In [1]: import numpy as np

In [2]: from numpy import linalg as LA

In [3]: np.set_printoptions(suppress=True, linewidth=140)

In [4]: rnd = lambda a: np.round(a, 2) + 0

In [5]: feats = np.loadtxt("data.csv", delimiter=",")

In [6]: feats
Out[6]: 
array([[ 5., -1.,  0.,  0.],
       [-1.,  5., -1.,  0.],
       [ 0., -1.,  2., -1.],
       [ 0.,  0., -1., -8.]])

In [7]: x0 = np.array([3, -3, -2, 0])

In [8]: LA.norm(feats @ x0) <= LA.norm(feats, 2) * LA.norm(x0) + 1e-9
Out[8]: np.True_

In [9]: feats @ np.eye(4)[2]
Out[9]: array([ 0., -1.,  2., -1.])

In [10]: m1 = np.loadtxt("mat.csv", delimiter=",")

In [11]: rnd(m1)
Out[11]: 
array([[ 1.  ,  0.  ,  0.  ,  0.  ],
       [ 0.  ,  0.97,  0.  , -0.26],
       [ 0.  ,  0.  ,  1.  ,  0.  ],
       [ 0.  ,  0.26,  0.  ,  0.97]])

In [12]: x0 = np.array([1, 1, -4, -4])

In [13]: rhs = m1 @ x0

In [14]: rnd(rhs)
Out[14]: array([ 1. ,  2. , -4. , -3.6])

In [15]: rnd(LA.solve(m1, m1[:, 1]))
Out[15]: array([0., 1., 0., 0.])

In [16]: rnd(LA.solve(m1, rhs))
Out[16]: array([ 1.,  1., -4., -4.])

In [17]: rnd(LA.solve(m1.T, m1[2]))
Out[17]: array([0., 0., 1., 0.])

In [18]: rnd(LA.solve(m1, rhs + m1[:, 0]))
Out[18]: array([ 2.,  1., -4., -4.])

In [19]: x0 = np.array([0, 0, 1, 0])

In [20]: h = np.maximum(m1 @ x0, 0)

In [21]: h
Out[21]: array([0., 0., 1., 0.])

In [22]: np.maximum(m1 @ (3 * x0), 0)
Out[22]: array([0., 0., 3., 0.])

In [23]: np.flatnonzero(h > 1e-9)
Out[23]: array([2])

In [24]: x0 = np.array([5, 2, 1, 2])

In [25]: rhs = m1 @ x0

In [26]: b, lr = np.zeros(4), 1 / LA.norm(m1, 2) ** 2

In [27]: for i in range(10):
    ...:     b -= lr * m1.T @ (m1 @ b - rhs)
    ...:     if i % 2 == 0: print(i, round(LA.norm(m1 @ b - rhs), 2))
    ...: 
0 0.0
2 0.0
4 0.0
6 0.0
8 0.0

In [28]: rnd(LA.cond(m1))
Out[28]: np.float64(1.0)

In [29]: arr = np.load("m.npy")

In [30]: arr
Out[30]: 
array([[ 2.01,  1.94,  1.98,  0.12],
       [ 2.01,  2.06,  2.04, -0.07],
       [ 1.72,  2.09,  2.09, -0.05],
       [ 0.07,  0.21,  0.03,  1.17],
       [-0.11, -0.07, -0.17,  0.86],
       [-0.04, -0.05,  0.06,  1.13],
       [ 0.93,  0.98,  0.86, -0.02],
       [ 1.16,  1.01,  1.05,  0.06],
       [ 0.82,  1.14,  1.06, -0.13]])

In [31]: proj = arr @ LA.solve(arr.T @ arr, arr.T)

In [32]: rnd(LA.eigvalsh(proj))
Out[32]: array([0., 0., 0., 0., 0., 1., 1., 1., 1.])

In [33]: rnd(proj @ arr[:, 0])
Out[33]: array([ 2.01,  2.01,  1.72,  0.07, -0.11, -0.04,  0.93,  1.16,  0.82])
